$ python3 -q
>>> import numpy as np
>>> import numpy.linalg as la
>>> np.set_printoptions(suppress=True, linewidth=120)
>>> tidy = lambda a: np.round(a, 2) + 0
>>> A = np.load("data.npy")
>>> A
array([[ -0.05,  -0.86,  -0.85,  -1.14,  -1.14,  -1.4 ,   1.39,   0.29],
       [ -0.02,  -3.12,  -3.13,  -4.15,  -4.15,  -5.19,   5.19,   1.07],
       [  0.06,  -0.53,  -0.56,  -0.76,  -0.77,  -0.98,   0.95,   0.18],
       [  0.  ,   1.21,   1.19,   1.64,   1.61,   2.  ,  -2.02,  -0.43],
       [ -0.02,  -2.23,  -2.21,  -2.97,  -2.95,  -3.72,   3.73,   0.75],
       [  0.  ,   3.25,   3.27,   4.32,   4.36,   5.43,  -5.41,  -1.06],
       [ -0.02,   3.83,   3.82,   5.11,   5.1 ,   6.37,  -6.37,  -1.28],
       [ -0.01,  -7.05,  -7.05,  -9.38,  -9.34, -11.72,  11.73,   2.35],
       [  0.01,  -3.64,  -3.6 ,  -4.83,  -4.83,  -6.03,   6.  ,   1.17],
       [ -0.01,  -2.74,  -2.73,  -3.68,  -3.67,  -4.56,   4.58,   0.91],
       [ -0.04,  -3.96,  -3.95,  -5.29,  -5.3 ,  -6.62,   6.62,   1.33],
       [ -0.01,  -4.76,  -4.75,  -6.35,  -6.37,  -7.92,   7.94,   1.59],
       [  0.01,   3.51,   3.51,   4.69,   4.69,   5.88,  -5.85,  -1.16],
       [ -0.02,  -1.02,  -1.03,  -1.34,  -1.3 ,  -1.68,   1.67,   0.29],
       [ -0.03,  -3.51,  -3.49,  -4.67,  -4.73,  -5.87,   5.84,   1.17],
       [  0.01,  -1.06,  -1.05,  -1.41,  -1.43,  -1.75,   1.76,   0.39],
       [  0.  ,  -9.15,  -9.11, -12.16, -12.2 , -15.22,  15.18,   3.04],
       [  0.  ,   0.2 ,   0.2 ,   0.25,   0.24,   0.33,  -0.32,  -0.06],
       [ -0.02,   0.84,   0.87,   1.17,   1.19,   1.47,  -1.41,  -0.3 ],
       [  0.01,   1.69,   1.67,   2.24,   2.25,   2.84,  -2.8 ,  -0.57],
       [  0.  ,  -2.92,  -2.89,  -3.92,  -3.88,  -4.85,   4.92,   0.97],
       [  0.  ,  -0.56,  -0.58,  -0.77,  -0.8 ,  -1.04,   1.07,   0.25],
       [  0.  ,  -1.07,  -1.1 ,  -1.48,  -1.48,  -1.8 ,   1.82,   0.37],
       [  0.  ,   0.42,   0.37,   0.47,   0.46,   0.64,  -0.61,  -0.11]])
>>> rng = np.random.default_rng(213760)
>>> A2 = A + rng.integers(-2, 3, (24, 1)) @ rng.integers(-2, 3, (1, 8))
>>> tidy(A2)
array([[  1.95,  -2.86,   1.15,  -1.14,  -5.14,   2.6 ,   3.39,   0.29],
       [ -0.02,  -3.12,  -3.13,  -4.15,  -4.15,  -5.19,   5.19,   1.07],
       [  1.06,  -1.53,   0.44,  -0.76,  -2.77,   1.02,   1.95,   0.18],
       [  1.  ,   0.21,   2.19,   1.64,  -0.39,   4.  ,  -1.02,  -0.43],
       [  0.98,  -3.23,  -1.21,  -2.97,  -4.95,  -1.72,   4.73,   0.75],
       [ -1.  ,   4.25,   2.27,   4.32,   6.36,   3.43,  -6.41,  -1.06],
       [  0.98,   2.83,   4.82,   5.11,   3.1 ,   8.37,  -5.37,  -1.28],
       [ -0.01,  -7.05,  -7.05,  -9.38,  -9.34, -11.72,  11.73,   2.35],
       [  2.01,  -5.64,  -1.6 ,  -4.83,  -8.83,  -2.03,   8.  ,   1.17],
       [ -0.01,  -2.74,  -2.73,  -3.68,  -3.67,  -4.56,   4.58,   0.91],
       [ -0.04,  -3.96,  -3.95,  -5.29,  -5.3 ,  -6.62,   6.62,   1.33],
       [  0.99,  -5.76,  -3.75,  -6.35,  -8.37,  -5.92,   8.94,   1.59],
       [  0.01,   3.51,   3.51,   4.69,   4.69,   5.88,  -5.85,  -1.16],
       [ -2.02,   0.98,  -3.03,  -1.34,   2.7 ,  -5.68,  -0.33,   0.29],
       [ -1.03,  -2.51,  -4.49,  -4.67,  -2.73,  -7.87,   4.84,   1.17],
       [  1.01,  -2.06,  -0.05,  -1.41,  -3.43,   0.25,   2.76,   0.39],
       [  2.  , -11.15,  -7.11, -12.16, -16.2 , -11.22,  17.18,   3.04],
       [  2.  ,  -1.8 ,   2.2 ,   0.25,  -3.76,   4.33,   1.68,  -0.06],
       [ -1.02,   1.84,  -0.13,   1.17,   3.19,  -0.53,  -2.41,  -0.3 ],
       [ -0.99,   2.69,   0.67,   2.24,   4.25,   0.84,  -3.8 ,  -0.57],
       [  0.  ,  -2.92,  -2.89,  -3.92,  -3.88,  -4.85,   4.92,   0.97],
       [ -1.  ,   0.44,  -1.58,  -0.77,   1.2 ,  -3.04,   0.07,   0.25],
       [  2.  ,  -3.07,   0.9 ,  -1.48,  -5.48,   2.2 ,   3.82,   0.37],
       [ -2.  ,   2.42,  -1.63,   0.47,   4.46,  -3.36,  -2.61,  -0.11]])
>>> tidy(np.abs(A2 - A).sum(axis=1))
array([16.,  0.,  8.,  8.,  8.,  8.,  8.,  0., 16.,  0.,  0.,  8.,  0., 16.,  8.,  8., 16., 16.,  8.,  8.,  0.,  8.,
       16., 16.])
>>> P = A2 @ la.solve(A2.T @ A2, A2.T)
>>> print(tidy(P @ A2[:, 5]))
[  2.6   -5.19   1.02   4.    -1.72   3.43   8.37 -11.72  -2.03  -4.56  -6.62  -5.92   5.88  -5.68  -7.87   0.25 -11.22
   4.33  -0.53   0.84  -4.85  -3.04   2.2   -3.36]
>>> tidy(np.diag(P))
array([0.37, 0.27, 0.51, 0.38, 0.18, 0.38, 0.25, 0.47, 0.31, 0.14, 0.22, 0.14, 0.1 , 0.39, 0.5 , 0.22, 0.42, 0.16,
       0.3 , 0.17, 0.48, 0.7 , 0.38, 0.56])
>>> tidy(np.trace(P))
np.float64(8.0)
